$ ipython --no-banner

In [1]: import numpy as np

In [2]: np.set_printoptions(precision=2, suppress=True, linewidth=140, legacy="1.25")

In [3]: data = np.array([[0, 4, 12, -1], [-4, 0, 2, 4], [-12, -2, 0, 11], [1, -4, -11, 0]])

In [4]: rng = np.random.default_rng(9548)

In [5]: z = rng.permutation(4)

In [6]: M2 = data[:, z] * rng.choice([-1, 1], 4)

In [7]: print(M2)
[[ -4   0 -12  -1]
 [  0   4  -2   4]
 [  2  12   0  11]
 [  4  -1  11   0]]

In [8]: Uu, _, VT = np.linalg.svd(data.T @ M2)

In [9]: print(z)
[1 0 2 3]

In [10]: print(np.round(Uu @ VT, 2) + 0)
[[ 0. -1.  0.  0.]
 [-1.  0.  0.  0.]
 [ 0.  0. -1.  0.]
 [ 0.  0.  0.  1.]]

In [11]: blk = np.stack([data, 4 * data, data[::-1]])

In [12]: print(np.linalg.det(blk))
[  36. 9216.   36.]

In [13]: print(np.linalg.norm(blk, axis=(1, 2)))
[24.58 98.31 24.58]

In [14]: print(np.linalg.matrix_rank(blk.reshape(3, -1)))
2

In [15]: print(blk.shape)
(3, 4, 4)

In [16]: print(np.linalg.matrix_rank(blk))
[4 4 4]

In [17]: Uu, sv, VT = np.linalg.svd(data)

In [18]: print(np.argmax(sv[:-1] / (sv[1:] + 1e-6)) + 1)
2

In [19]: M2 = Uu[:, :2] @ np.diag(sv[:2]) @ VT[:2]

In [20]: print(round(float(np.linalg.norm(data - M2, 2)), 2), np.round(sv[2], 2))
0.35 0.35

In [21]: print(round(float(np.linalg.norm(data - M2) / np.linalg.norm(data)), 2))
0.02

In [22]: print(round(float(np.abs(data - M2).max()), 2))
0.24

In [23]: print(M2.round(2) + 0)
[[  0.     4.22  11.93  -0.96]
 [ -4.22   0.     1.98   3.76]
 [-11.93  -1.98   0.    11.08]
 [  0.96  -3.76 -11.08   0.  ]]

In [24]: x = np.array([3, 1, 3, 0])

In [25]: y = data @ x

In [26]: c, lr = np.zeros(4), 1 / np.linalg.norm(data, 2) ** 2

In [27]: for i in range(20):
    ...:     c -= lr * data.T @ (data @ c - y)
    ...:     if i % 5 == 0: print(i, round(np.linalg.norm(data @ c - y), 2))
    ...: 
0 0.77
5 0.77
10 0.77
15 0.77

In [28]: print(round(np.linalg.cond(data), 2))
50.31

In [29]: feats = np.load("test17.npy")

In [30]: print(feats)
[[0 9 7 8]
 [0 0 9 3]
 [0 0 0 8]
 [0 0 0 0]]

In [31]: z = rng.permutation(4)

In [32]: print(z)
[1 0 2 3]

In [33]: M2 = feats[z][:, z]

In [34]: print(np.sort(np.abs(np.linalg.eigvals(M2))))
[0. 0. 0. 0.]

In [35]: print(M2)
[[0 0 9 3]
 [9 0 7 8]
 [0 0 0 8]
 [0 0 0 0]]

In [36]: print(np.trace(M2))
0

In [37]: print(np.allclose(M2, feats))
False

In [38]: print(np.diag(M2))
[0 0 0 0]

In [39]: r = np.linalg.matrix_rank(feats)

In [40]: print(r)
3

In [41]: null = np.linalg.svd(feats)[2][r:].T

In [42]: print([int(np.linalg.matrix_rank(np.delete(feats, i, axis=0))) for i in range(4)])
[2, 2, 2, 3]

In [43]: print(null[:, 0] / null[np.abs(null[:, 0]).round(6).argmax(), 0])
[1. 0. 0. 0.]

In [44]: print(np.linalg.matrix_rank(feats.T @ feats), np.linalg.matrix_rank(feats @ feats.T))
3 3

In [45]: print(null.shape)
(4, 1)

In [46]: print(np.allclose(feats @ null, 0))
True

In [47]: z = rng.permutation(4)

In [48]: print(z)
[1 2 3 0]

In [49]: M2 = data[z][:, z]

In [50]: print(np.diag(M2))
[0 0 0 0]

In [51]: print(np.allclose(M2, data))
False

In [52]: print(np.trace(M2))
0

In [53]: print(np.sort(np.abs(np.linalg.eigvals(M2))))
[ 0.35  0.35 17.37 17.37]

In [54]: J = np.load("run16.npy")

In [55]: print(J)
[[-5.62  0.21  6.53 -1.82 -4.74]
 [ 0.05 -6.55 -3.5   3.42  5.76]
 [ 2.5   3.07 -2.55 -4.05  7.84]
 [-0.62  3.4  -0.76  8.9   2.89]
 [-5.19  4.47  1.03  0.19 -7.21]
 [ 6.21  1.19 -2.38 -7.37 -0.14]
 [-2.33 -1.08  7.34  2.84  5.61]
 [-0.66 -4.72 -7.44  4.53 -1.22]
 [-1.63 -2.63  3.91  6.86 -5.3 ]
 [ 4.89 -3.53  4.83  3.06 -5.56]
 [-2.64  1.95  1.18 -9.37 -0.25]
 [ 0.13  3.64 -8.35  2.36 -3.39]
 [ 5.35  2.81 -5.31 -1.07  5.85]
 [ 0.92 -1.35 -4.28 -6.21  6.35]
 [-1.33 -3.18  3.85  7.49  4.15]
 [ 7.74  2.64  4.05 -2.98 -2.8 ]
 [-6.82  3.77 -0.32 -0.46  6.24]
 [-2.47 -1.13  1.12 -9.06 -3.05]
 [ 0.5   5.67  3.23 -2.02 -7.29]
 [ 3.67  3.4  -6.93  4.85  1.86]
 [ 1.13 -0.55  7.97  1.25 -5.77]
 [-5.75 -1.63 -6.19 -3.49  3.71]]

In [56]: z = J[:, 2] > np.median(J[:, 2])

In [57]: u = J[z].mean(axis=0) - J[~z].mean(axis=0)

In [58]: print(((J - J.mean(axis=0)) @ u > 0).astype(int))
[1 0 0 0 1 0 1 0 1 1 1 0 0 0 1 1 0 1 1 0 1 0]

In [59]: print(z.astype(int))
[1 0 0 0 1 0 1 0 1 1 1 0 0 0 1 1 0 1 1 0 1 0]
